% python3 -q
>>> import numpy as np
>>> import numpy.linalg as la
>>> np.set_printoptions(precision=3, suppress=True, linewidth=140)
>>> def rd(a):
...     return np.round(a, 3) + 0
... 
>>> data = np.load("sample8.npy")
>>> data
array([[-1. ,  1.4,  0.2,  0.7,  0.3],
       [-1. , -0.6,  0.9,  0.2, -1.9],
       [-1. ,  2. ,  1. ,  0.1, -1.9],
       [-1.6, -1.9, -1.4, -1. , -0.2]])
>>> x = np.array([0, 0, 3, -3, 1])
>>> la.norm(data @ x) <= la.norm(data, 2) * la.norm(x) + 1e-9
np.True_
>>> np.sign((data @ x).round(6))
array([-1.,  1.,  1., -1.])
>>> data @ np.eye(5)[3]
array([ 0.7,  0.2,  0.1, -1. ])
>>> rd(data @ (2 * x))
array([-2.4,  0.4,  1.6, -2.8])
>>> rd(data * x)
array([[ 0. ,  0. ,  0.6, -2.1,  0.3],
       [ 0. ,  0. ,  2.7, -0.6, -1.9],
       [ 0. ,  0. ,  3. , -0.3, -1.9],
       [ 0. ,  0. , -4.2,  3. , -0.2]])
>>> ang = np.radians(180)
>>> r_ = np.eye(5)
>>> r_[3, 3] = r_[1, 1] = np.cos(ang)
>>> r_[3, 1], r_[1, 3] = -np.sin(ang), np.sin(ang)
>>> rd(r_)
array([[ 1.,  0.,  0.,  0.,  0.],
       [ 0., -1.,  0.,  0.,  0.],
       [ 0.,  0.,  1.,  0.,  0.],
       [ 0.,  0.,  0., -1.,  0.],
       [ 0.,  0.,  0.,  0.,  1.]])
>>> B = data @ r_.T
>>> np.allclose(la.norm(data, axis=1), la.norm(B, axis=1))
True
>>> np.abs(B - data).max(axis=0)
array([0., 4., 0., 2., 0.])
>>> B = data / np.sqrt((data ** 2).mean(axis=1, keepdims=True))
>>> la.matrix_rank(B) == la.matrix_rank(data)
np.True_
>>> rd(la.norm(B, axis=1))
array([2.236, 2.236, 2.236, 2.236])
>>> rd(B[2])
array([-0.721,  1.442,  0.721,  0.072, -1.37 ])
>>> def softmax(z):
...     e = np.exp(z - z.max(axis=-1, keepdims=True))
...     return e / e.sum(axis=-1, keepdims=True)
... 
>>> rd(softmax(10 * data[2]))
array([0., 1., 0., 0., 0.])
>>> rd(softmax(data[2] + -3))
array([0.031, 0.63 , 0.232, 0.094, 0.013])
>>> rd(softmax(data[2]))
array([0.031, 0.63 , 0.232, 0.094, 0.013])
>>> rd(softmax(data).sum(axis=1))
array([1., 1., 1., 1.])
>>> scores = data @ data.T / np.sqrt(5)
>>> rd(softmax(scores)[2] @ data)
array([-1.002,  1.746,  0.941,  0.139, -1.773])
>>> rd(softmax(scores + np.triu(np.full(scores.shape, -np.inf), 1)))
array([[1.   , 0.   , 0.   , 0.   ],
       [0.066, 0.934, 0.   , 0.   ],
       [0.056, 0.081, 0.863, 0.   ],
       [0.006, 0.033, 0.004, 0.957]])
>>> softmax(scores).round(6).argmax(axis=1)
array([0, 1, 2, 3])
